$ python3 -q
>>> import numpy as np
>>> np.set_printoptions(precision=2, suppress=True, linewidth=100)
>>> def rnd(a):
...     return np.round(a, 2) + 0
... 
>>> rng = np.random.default_rng(828172)
>>> W0 = np.eye(4, dtype=int)[rng.permutation(4)] * np.array([1, 2, 1, 0])
>>> W0
array([[0, 2, 0, 0],
       [1, 0, 0, 0],
       [0, 0, 1, 0],
       [0, 0, 0, 0]])
>>> # splits into 3 blocks
>>> r = np.linalg.matrix_rank(W0)
>>> r
np.int64(3)
>>> N = np.linalg.svd(W0)[2][r:].T
>>> np.linalg.matrix_rank(W0.T @ W0), np.linalg.matrix_rank(W0 @ W0.T)
(np.int64(3), np.int64(3))
>>> [int(np.linalg.matrix_rank(W0[:i])) for i in range(1, len(W0) + 1)]
[1, 2, 3, 3]
>>> N.shape
(4, 1)
>>> np.allclose(W0 @ N, 0)
True
>>> W0 @ N
array([[0.],
       [0.],
       [0.],
       [0.]])
>>> r0 = np.array([1, -1, 2])
>>> v = np.array([3, 0, -3, 2])
>>> J = r0[:, None] + v[None, :]
>>> J
array([[ 4,  1, -2,  3],
       [ 2, -1, -4,  1],
       [ 5,  2, -1,  4]])
>>> rnd(np.sort(np.linalg.eigvals(W0).real))
array([-1.41,  0.  ,  1.  ,  1.41])
>>> W0 @ W0
array([[2, 0, 0, 0],
       [0, 2, 0, 0],
       [0, 0, 1, 0],
       [0, 0, 0, 0]])
>>> (W0 != 0).astype(int)
array([[0, 1, 0, 0],
       [1, 0, 0, 0],
       [0, 0, 1, 0],
       [0, 0, 0, 0]])
>>> (np.linalg.matrix_power((W0 != 0) + (W0.T != 0) + np.eye(4), 4) > 0).astype(int)
array([[1, 1, 0, 0],
       [1, 1, 0, 0],
       [0, 0, 1, 0],
       [0, 0, 0, 1]])
>>> arr = np.load("block7.npy")
>>> arr
array([[ 2.,  2.,  0.],
       [ 2.,  3.,  2.],
       [ 0.,  2., -2.]])
>>> ev, vecs = np.linalg.eig(arr)
>>> rnd(np.sort(np.linalg.eigvals(np.linalg.inv(arr))))
array([-0.36,  0.2 ,  1.15])
>>> rnd(ev)
array([ 4.94,  0.87, -2.8 ])
>>> rnd(arr @ vecs[:, 0] - ev[0] * vecs[:, 0])
array([0., 0., 0.])
>>> rnd(np.sort(np.linalg.eigvals(arr @ arr)))
array([ 0.75,  7.87, 24.38])
>>> np.allclose(arr @ arr.T, arr.T @ arr)
True
>>> rnd(np.sort(np.abs(np.linalg.eigvals(arr))))
array([0.87, 2.8 , 4.94])
>>> np.allclose(arr, arr.T)
True
>>> arr.inv()
Traceback (most recent call last):
  File "<python-input-33>", line 1, in <module>
    arr.inv()
    ^^^^^^^
AttributeError: 'numpy.ndarray' object has no attribute 'inv'
>>> ev, vecs = np.linalg.eigh(arr)
>>> vec = np.array([3, 2, 2])
>>> (np.sign(vecs[:, -1].round(6)) == np.sign(vecs[0, -1].round(6))).astype(int)
array([1, 1, 1])
>>> rnd(np.linalg.eigvalsh(arr[1:, 1:]))
array([-2.7,  3.7])
>>> vec @ arr @ vec
np.float64(62.0)
>>> rnd(vec @ arr @ vec / (vec @ vec)), rnd(ev[0]), rnd(ev[-1])
(np.float64(3.65), np.float64(-2.8), np.float64(4.94))
>>> def softmax(z):
...     e = np.exp(z - z.max(axis=-1, keepdims=True))
...     return e / e.sum(axis=-1, keepdims=True)
... 
>>> rnd(softmax(10 * arr[1]))
array([0., 1., 0.])
>>> rnd(softmax(arr[1]))
array([0.21, 0.58, 0.21])
>>> rnd(softmax(arr[1] + 5))
array([0.21, 0.58, 0.21])
>>> att = arr @ arr.T / np.sqrt(3)
>>> rnd(softmax(att))
array([[0.23, 0.74, 0.02],
       [0.02, 0.98, 0.  ],
       [0.09, 0.03, 0.88]])
>>> rnd(softmax(att)[1] @ arr)
array([2.  , 2.98, 1.96])
>>> other = np.array([[-2, -3]])
>>> E = np.block([[np.zeros((1, 1)), other], [other.T, np.zeros((2, 2))]])
>>> E
array([[ 0., -2., -3.],
       [-2.,  0.,  0.],
       [-3.,  0.,  0.]])
>>> hat = np.triu(np.array([[1, -3, -5, 3], [-3, 4, 2, -3], [-5, -3, -5, -2], [3, 4, -4, -1]]), 1) + np.eye(4)
>>> other = hat @ W0 @ np.linalg.inv(hat)
>>> np.linalg.matrix_rank(other)
np.int64(3)
>>> other
array([[ -3.,  -7.,  -6., -24.],
       [  1.,   3.,   1.,   8.],
       [  0.,   0.,   1.,   2.],
       [  0.,   0.,   0.,   0.]])
>>> hat @ W0 - W0 @ hat
array([[-3.,  0., -9.,  6.],
       [ 0.,  3.,  7., -3.],
       [ 0.,  0.,  0.,  2.],
       [ 0.,  0.,  0.,  0.]])
>>> rnd(np.poly(other))
array([ 1., -1., -2.,  2.,  0.])
>>> K = np.load("mat.npy")
>>> K
array([[1, 1, 1, 1],
       [2, 2, 2, 2],
       [1, 1, 1, 1],
       [2, 2, 2, 2]])
>>> # columns 0 and 1 are equal
>>> np.unique(E.round(6), axis=0).shape
(3, 3)
>>> np.linalg.lstsq(E[:-1].T, E[-1])[2]
np.int32(2)
>>> rnd(E @ np.linalg.pinv(E) @ E)
array([[ 0., -2., -3.],
       [-2.,  0.,  0.],
       [-3.,  0.,  0.]])
>>> idx = rng.permutation(4)
>>> idx
array([0, 1, 2, 3])
>>> other = K[idx][:, idx]
>>> np.allclose(other, K)
True
>>> rnd(np.sort(np.abs(np.linalg.eigvals(other))))
array([0., 0., 0., 6.])
>>> np.diag(other)
array([1, 2, 1, 2])
>>> other
array([[1, 1, 1, 1],
       [2, 2, 2, 2],
       [1, 1, 1, 1],
       [2, 2, 2, 2]])
>>> rnd(K @ np.linalg.pinv(K) @ K)
array([[1., 1., 1., 1.],
       [2., 2., 2., 2.],
       [1., 1., 1., 1.],
       [2., 2., 2., 2.]])
>>> X = np.load("case1.npy")
>>> rnd(X)
array([[0.03, 0.04, 0.17],
       [0.04, 0.06, 0.23],
       [0.17, 0.23, 0.91]])
>>> Uu, sig, Vh = np.linalg.svd(X)
>>> np.argmax(sig[:-1] / (sig[1:] + 1e-6)) + 1
np.int64(1)
>>> rnd(sig)
array([1., 0., 0.])
>>> other = Uu[:, :1] @ np.diag(sig[:1]) @ Vh[:1]
>>> rnd(np.linalg.norm(X - other, 2)), rnd(sig[1])
(np.float64(0.0), np.float64(0.0))
>>> rnd(np.linalg.norm(X - other) / np.linalg.norm(X))
np.float64(0.0)
>>> rnd(np.abs(X - other).max())
np.float64(0.0)
>>> np.allclose(X[:-1].T @ np.linalg.lstsq(X[:-1].T, X[-1])[0], X[-1])
True
>>> try:
...     np.linalg.inv(X)
... except np.linalg.LinAlgError as e:
...     print(e)
... 
Singular matrix
>>> mat = np.load("a.npy")
>>> mat
array([[ 3,  4,  5],
       [ 6,  7,  8],
       [ 9, 10, 11]])
>>> # looks like rank 2
>>> Uu, sig, Vh = np.linalg.svd(mat)
>>> vecs = Vh[:(sig > 1e-8).sum()]
>>> vec = mat[2] + 4 * mat[0] + rng.integers(2) * np.eye(3)[2]
>>> vec
array([21., 26., 31.])
>>> np.allclose(vecs.T @ vecs @ vec, vec)
True
>>> rnd(np.diag(vecs.T @ vecs))
array([0.83, 0.33, 0.83])
>>> rnd(np.linalg.norm(vec - vecs.T @ vecs @ vec))
np.float64(0.0)
>>> Uu, sig, Vh = np.linalg.svd(mat)
>>> rnd(sig)
array([22.37,  0.8 ,  0.  ])
>>> np.argmax(sig[:-1] / (sig[1:] + 1e-6)) + 1
np.int64(2)
>>> other = Uu[:, :2] @ np.diag(sig[:2]) @ Vh[:2]
>>> np.linalg.matrix_rank(mat, rtol=0.05)
np.int64(1)
>>> rnd(other)
array([[ 3.,  4.,  5.],
       [ 6.,  7.,  8.],
       [ 9., 10., 11.]])
>>> rnd(np.linalg.norm(mat - other) / np.linalg.norm(mat))
np.float64(0.0)
>>> rnd(np.abs(mat - other).max())
np.float64(0.0)
>>> np.linalg.matrix_rank(other)
np.int64(2)
>>> rnd(np.linalg.norm(mat - other, 2)), rnd(sig[2])
(np.float64(0.0), np.float64(0.0))
>>> r = np.linalg.matrix_rank(J)
>>> r
np.int64(2)
>>> N = np.linalg.svd(J)[2][r:].T
>>> [int(np.linalg.matrix_rank(np.delete(J, i, axis=0))) for i in range(3)]
[2, 2, 2]
>>> np.allclose(J @ N, 0)
True
>>> rnd(J @ N)
array([[0., 0.],
       [0., 0.],
       [0., 0.]])
>>> [int(np.linalg.matrix_rank(J[:i])) for i in range(1, len(J) + 1)]
[1, 2, 2]
>>> [int(np.linalg.matrix_rank(J[:, :j + 1])) for j in range(4)]
[1, 2, 2, 2]
>>> rnd(mat @ np.linalg.pinv(mat) @ mat)
array([[ 3.,  4.,  5.],
       [ 6.,  7.,  8.],
       [ 9., 10., 11.]])
>>> np.linalg.lstsq(mat[:-1].T, mat[-1])[2]
np.int32(2)
>>> np.allclose(mat[:-1].T @ np.linalg.lstsq(mat[:-1].T, mat[-1])[0], mat[-1])
True
>>> np.unique(mat.round(6), axis=0).shape
(3, 3)
>>> feats = np.load("x.npy")
>>> feats
array([[0, 0, 1, 1],
       [0, 0, 0, 0],
       [1, 0, 0, 1],
       [1, 0, 1, 0]])
>>> # looks like rank 3
>>> ev, vecs = np.linalg.eigh(feats)
>>> vec = np.array([0, 0, 0, 3])
>>> vec @ feats @ vec / (vec @ vec), rnd(ev[0]), ev[-1]
(np.float64(0.0), np.float64(-1.0), np.float64(2.0))
>>> (np.sign(vecs[:, -1].round(6)) == np.sign(vecs[0, -1].round(6))).astype(int)
array([1, 0, 1, 1])
>>> rnd(np.linalg.eigvalsh(feats[1:, 1:]))
array([-1.,  0.,  1.])
>>> np.abs(feats).sum(axis=1).max(), np.abs(ev).max()
(np.int64(2), np.float64(2.0))
>>> idx = rng.permutation(4)
>>> idx
array([3, 2, 1, 0])
>>> other = feats[idx][:, idx]
>>> np.allclose(other, feats)
False
>>> other
array([[0, 1, 0, 1],
       [1, 0, 0, 1],
       [0, 0, 0, 0],
       [1, 1, 0, 0]])
>>> r = np.linalg.matrix_rank(K)
>>> r
np.int64(1)
>>> N = np.linalg.svd(K)[2][r:].T
>>> np.linalg.matrix_rank(K.T @ K), np.linalg.matrix_rank(K @ K.T)
(np.int64(1), np.int64(1))
>>> [int(np.linalg.matrix_rank(np.delete(K, i, axis=0))) for i in range(4)]
[1, 1, 1, 1]
>>> N.shape
(4, 3)
>>> [int(np.linalg.matrix_rank(K[:, :j + 1])) for j in range(4)]
[1, 1, 1, 1]
>>> rnd(N @ N.T)
array([[ 0.75, -0.25, -0.25, -0.25],
       [-0.25,  0.75, -0.25, -0.25],
       [-0.25, -0.25,  0.75, -0.25],
       [-0.25, -0.25, -0.25,  0.75]])
